>>> import numpy as np
>>> from numpy import linalg as LA
>>> np.set_printoptions(suppress=True, linewidth=120)
>>> def rd(a):
...     return np.round(a, 2) + 0
... 
>>> X = np.load("block8.npy")
>>> X
array([[-2, -3,  2, -3],
       [-3, -2, -3,  2],
       [ 2, -3, -2, -3],
       [-3,  2, -3, -2]])
>>> W = np.array([[3, 3, 1, 3, 2, 2],
...     [1, 0, 0, 2, 0, 3],
...     [0, 1, 1, 2, 0, 3],
...     [1, 3, 0, 1, 1, 3]])
>>> coef = np.array([-2, 4, 8, 2, -6, 0])
>>> act = np.maximum(X @ W + coef, 0)
>>> (act > 0).mean(axis=0)
array([0., 0., 1., 0., 0., 0.])
>>> (act > 0).astype(int)
array([[0, 0, 1, 0, 0, 0],
       [0, 0, 1, 0, 0, 0],
       [0, 0, 1, 0, 0, 0],
       [0, 0, 1, 0, 0, 0]])
>>> W2 = np.array([[2, 1], [-2, -1], [-2, 2], [0, 0], [-1, 0], [1, -1]])
>>> act @ W2
array([[-16,  16],
       [ -4,   4],
       [-16,  16],
       [ -4,   4]])
>>> W @ W2
array([[-2,  0],
       [ 5, -2],
       [-1, -2],
       [-2, -5]])
>>> M = np.load("m.npy")
>>> rd(M)
array([[ 0.  ,  0.01, -0.01,  0.01, -0.01, -0.01,  0.  ,  0.01, -0.02,  0.01, -0.01],
       [ 0.01,  0.07, -0.09,  0.09, -0.07, -0.09, -0.01,  0.09, -0.11,  0.09, -0.09],
       [-0.01, -0.09,  0.11, -0.11,  0.09,  0.11,  0.01, -0.11,  0.14, -0.11,  0.11],
       [ 0.01,  0.09, -0.11,  0.11, -0.09, -0.11, -0.01,  0.11, -0.14,  0.11, -0.11],
       [-0.01, -0.07,  0.09, -0.09,  0.07,  0.09,  0.01, -0.09,  0.11, -0.09,  0.09],
       [-0.01, -0.09,  0.11, -0.11,  0.09,  0.11,  0.01, -0.11,  0.14, -0.11,  0.11],
       [ 0.  , -0.01,  0.01, -0.01,  0.01,  0.01,  0.  , -0.01,  0.02, -0.01,  0.01],
       [ 0.01,  0.09, -0.11,  0.11, -0.09, -0.11, -0.01,  0.11, -0.14,  0.11, -0.11],
       [-0.02, -0.11,  0.14, -0.14,  0.11,  0.14,  0.02, -0.14,  0.17, -0.14,  0.14],
       [ 0.01,  0.09, -0.11,  0.11, -0.09, -0.11, -0.01,  0.11, -0.14,  0.11, -0.11],
       [-0.01, -0.09,  0.11, -0.11,  0.09,  0.11,  0.01, -0.11,  0.14, -0.11,  0.11]])
>>> rd(LA.norm(M, "nuc"))
np.float64(1.0)
>>> rd(LA.norm(M[9], 1)), rd(LA.norm(M[9], np.inf))
(np.float64(1.03), np.float64(0.14))
>>> rd(LA.norm(M[9] - M[10]))
np.float64(0.68)
>>> rd(LA.norm(M, 2))
np.float64(1.0)
>>> rd(LA.norm(M) ** 2 / LA.norm(M, 2) ** 2)
np.float64(1.0)
>>> rd(LA.norm(M, 1)), rd(LA.norm(M, np.inf))
(np.float64(1.26), np.float64(1.26))
>>> rd(LA.norm(M, axis=1))
array([0.04, 0.26, 0.34, 0.34, 0.26, 0.34, 0.04, 0.34, 0.41, 0.34, 0.34])
>>> rd(M[9] @ M[10])
np.float64(-0.11)
>>> rd(LA.norm(M, axis=0))
array([0.04, 0.26, 0.34, 0.34, 0.26, 0.34, 0.04, 0.34, 0.41, 0.34, 0.34])
